% python3 -q
>>> import numpy as np
>>> np.set_printoptions(precision=3, suppress=True, linewidth=120)
>>> data = np.array([[2, -1, -2, 1],
...     [0, -1, 2, 2],
...     [-2, 0, 0, -1],
...     [-1, 2, 0, -2],
...     [2, 2, -2, 1]])
>>> data[2] = data[1]
>>> data
array([[ 2, -1, -2,  1],
       [ 0, -1,  2,  2],
       [ 0, -1,  2,  2],
       [-1,  2,  0, -2],
       [ 2,  2, -2,  1]])
>>> proj = data @ np.linalg.solve(data.T @ data, data.T)
>>> np.round((np.eye(5) - proj) @ data, 3) + 0
array([[0., 0., 0., 0.],
       [0., 0., 0., 0.],
       [0., 0., 0., 0.],
       [0., 0., 0., 0.],
       [0., 0., 0., 0.]])
>>> np.allclose(proj @ proj, proj)
True
>>> round(float(np.trace(proj)), 3)
4.0
>>> np.diag(proj)
array([1. , 0.5, 0.5, 1. , 1. ])
>>> np.round(np.linalg.eigvalsh(proj), 3) + 0
array([0., 1., 1., 1., 1.])
>>> proj @ data[:, 1]
array([-1., -1., -1.,  2.,  2.])
>>> m1 = np.array([[-2, 0, 0, 1, 2],
...     [0, 1, -1, 0, 2],
...     [2, 3, -2, 0, -1],
...     [3, 0, -3, 3, 3],
...     [2, 3, -1, -1, -2]])
>>> m1[:, 1] = 5 * m1[:, 3]
>>> m1
array([[-2,  5,  0,  1,  2],
       [ 0,  0, -1,  0,  2],
       [ 2,  0, -2,  0, -1],
       [ 3, 15, -3,  3,  3],
       [ 2, -5, -1, -1, -2]])
>>> Uu, sig, Vt = np.linalg.svd(m1)
>>> evecs = Vt[:(sig > 1e-8).sum()]
>>> rng = np.random.default_rng(21)
>>> x = m1[0] + -3 * m1[4] + rng.integers(2) * np.eye(5)[0]
>>> x
array([-8., 20.,  3.,  4.,  8.])
>>> np.allclose(evecs.T @ evecs @ x, x)
True
>>> np.diag(evecs.T @ evecs)
array([1.   , 0.962, 1.   , 0.038, 1.   ])
>>> round(float(np.linalg.norm(x - evecs.T @ evecs @ x)), 3)
0.0
>>> np.linalg.matrix_rank(np.vstack([m1, x]))
np.int64(4)
>>> F = np.array([[0, 0, 0, 0, 1],
...     [0, 1, 0, 0, 0],
...     [1, 0, 0, 0, 0],
...     [0, 0, 1, 0, 0],
...     [0, 0, 0, 1, 0]])
>>> x = np.array([2, 2, -2, -2, -1])
>>> target = F @ x
>>> target
array([-1,  2,  2, -2, -2])
>>> np.linalg.solve(F.T, F[2])
array([0., 0., 1., 0., 0.])
>>> np.linalg.solve(F, target)
array([ 2.,  2., -2., -2., -1.])
>>> np.linalg.solve(F, 5 * target)
array([ 10.,  10., -10., -10.,  -5.])
>>> x = np.array([8, 7, 8, -6, 3])
>>> F.T @ (F @ x)
array([ 8,  7,  8, -6,  3])
>>> np.linalg.inv(F)
array([[0., 0., 1., 0., 0.],
       [0., 1., 0., 0., 0.],
       [0., 0., 0., 1., 0.],
       [0., 0., 0., 0., 1.],
       [1., 0., 0., 0., 0.]])
>>> 5 - np.linalg.matrix_rank(F - np.eye(5), tol=1e-8)
np.int64(2)
>>> rank = np.linalg.matrix_rank(m1)
>>> rank
np.int64(4)
>>> ns = np.linalg.svd(m1)[2][rank:].T
>>> np.round(ns @ ns.T, 3) + 0
array([[ 0.   ,  0.   ,  0.   ,  0.   ,  0.   ],
       [ 0.   ,  0.038,  0.   , -0.192,  0.   ],
       [ 0.   ,  0.   ,  0.   ,  0.   ,  0.   ],
       [ 0.   , -0.192,  0.   ,  0.962,  0.   ],
       [ 0.   ,  0.   ,  0.   ,  0.   ,  0.   ]])
>>> [int(np.linalg.matrix_rank(m1[:, :j + 1])) for j in range(5)]
[1, 2, 3, 3, 4]
>>> np.allclose(m1 @ ns, 0)
True
>>> [int(np.linalg.matrix_rank(m1[:i])) for i in range(1, len(m1) + 1)]
[1, 2, 3, 4, 4]
>>> np.round(ns[:, 0] / ns[np.abs(ns[:, 0]).round(6).argmax(), 0], 3) + 0
array([ 0. , -0.2,  0. ,  1. ,  0. ])
>>> np.linalg.matrix_rank(m1.T @ m1), np.linalg.matrix_rank(m1 @ m1.T)
(np.int64(4), np.int64(4))
>>> np.round(m1 @ ns, 3) + 0
array([[0.],
       [0.],
       [0.],
       [0.],
       [0.]])
>>> M2 = np.array([[0, 1, 2], [2, -3, -2], [-1, -3, -3], [0, -3, -1], [-2, 2, 1]])
>>> np.linalg.matrix_rank(F @ M2)
np.int64(3)
>>> np.linalg.matrix_rank(np.vstack([F, M2.T]))
np.int64(5)
>>> np.einsum("ik,kj->ij", F, M2)
array([[-2,  2,  1],
       [ 2, -3, -2],
       [ 0,  1,  2],
       [-1, -3, -3],
       [ 0, -3, -1]])
>>> F @ M2
array([[-2,  2,  1],
       [ 2, -3, -2],
       [ 0,  1,  2],
       [-1, -3, -3],
       [ 0, -3, -1]])
>>> (np.linalg.matrix_power((F != 0) + (F.T != 0) + np.eye(5), 5) > 0).astype(int)
array([[1, 0, 1, 1, 1],
       [0, 1, 0, 0, 0],
       [1, 0, 1, 1, 1],
       [1, 0, 1, 1, 1],
       [1, 0, 1, 1, 1]])
>>> np.flatnonzero(np.linalg.matrix_power((F != 0) + (F.T != 0) + np.eye(5), 5)[1])
array([1])
>>> np.round(np.linalg.det(F), 3)
np.float64(-1.0)
>>> np.round(np.sort(np.linalg.eigvals(F).real), 3) + 0
array([-1.,  0.,  0.,  1.,  1.])
>>> mat = np.loadtxt("block9.csv", delimiter=",")
>>> mat
array([[ 1.337,  0.459, -1.124, -0.858],
       [-1.44 ,  0.064, -1.279, -0.534],
       [-0.206, -0.337,  0.934, -1.724],
       [ 0.309, -1.916, -0.476,  0.079]])
>>> r0 = np.array([3, 2, 5, 5])
>>> M2 = mat + np.outer(r0, np.eye(4)[1])
>>> np.linalg.matrix_rank(np.linalg.inv(M2) - np.linalg.inv(mat), tol=1e-8)
np.int64(1)
>>> np.round(np.linalg.det(M2) / np.linalg.det(mat), 3), round(float(1 + np.linalg.solve(mat, r0)[1]), 3)
(np.float64(-1.44), -1.44)
>>> np.linalg.matrix_rank(M2 - mat)
np.int64(1)
>>> arr = np.load("w.npy")
>>> arr
array([[0.5, 0.5],
       [0. , 1. ]])
>>> M2 = arr / np.sqrt((arr ** 2).mean(axis=1, keepdims=True))
>>> M2[0]
array([1., 1.])
>>> arr - arr.mean(axis=1, keepdims=True)
array([[ 0. ,  0. ],
       [-0.5,  0.5]])
>>> np.linalg.matrix_rank(M2) == np.linalg.matrix_rank(arr)
np.True_
>>> proj = np.triu(np.array([[5, -4], [-3, 2]]), 1) + np.eye(2)
>>> M2 = proj @ arr @ np.linalg.inv(proj)
>>> round(float(np.linalg.det(M2)), 3)
0.5
>>> np.poly(M2)
array([ 1. , -1.5,  0.5])
>>> np.linalg.matrix_rank(M2)
np.int64(2)
>>> A = np.abs(np.array([[2, 1, 3, 3], [3, 1, 1, 2], [1, 1, 3, 0], [3, 3, 3, 0]])) + np.eye(4)
>>> A = A / A.sum(axis=1, keepdims=True)
>>> A
array([[0.3  , 0.1  , 0.3  , 0.3  ],
       [0.375, 0.25 , 0.125, 0.25 ],
       [0.167, 0.167, 0.667, 0.   ],
       [0.3  , 0.3  , 0.3  , 0.1  ]])
>>> gram = A.T @ A
>>> np.allclose(gram, gram.T)
True
>>> np.round(np.linalg.svd(A, compute_uv=False) ** 2, 3) + 0
array([1.095, 0.207, 0.039, 0.   ])
>>> np.round(np.linalg.eigvalsh(gram)[::-1], 3) + 0
array([1.095, 0.207, 0.039, 0.   ])
>>> gram
array([[0.348, 0.242, 0.338, 0.214],
       [0.242, 0.19 , 0.262, 0.122],
       [0.338, 0.262, 0.64 , 0.151],
       [0.214, 0.122, 0.151, 0.163]])
>>> np.linalg.matrix_rank(gram)
np.int64(4)
>>> Uu, sig, Vt = np.linalg.svd(A)
>>> sig
array([1.046, 0.455, 0.198, 0.009])
>>> M2 = Uu[:, :3] @ np.diag(sig[:3]) @ Vt[:3]
>>> np.linalg.matrix_rank(A, rtol=0.05)
np.int64(3)
>>> M2
array([[0.302, 0.098, 0.3  , 0.298],
       [0.371, 0.253, 0.125, 0.253],
       [0.165, 0.168, 0.667, 0.001],
       [0.304, 0.297, 0.3  , 0.097]])
>>> np.round(np.linalg.norm(A - M2) / np.linalg.norm(A), 3)
np.float64(0.008)
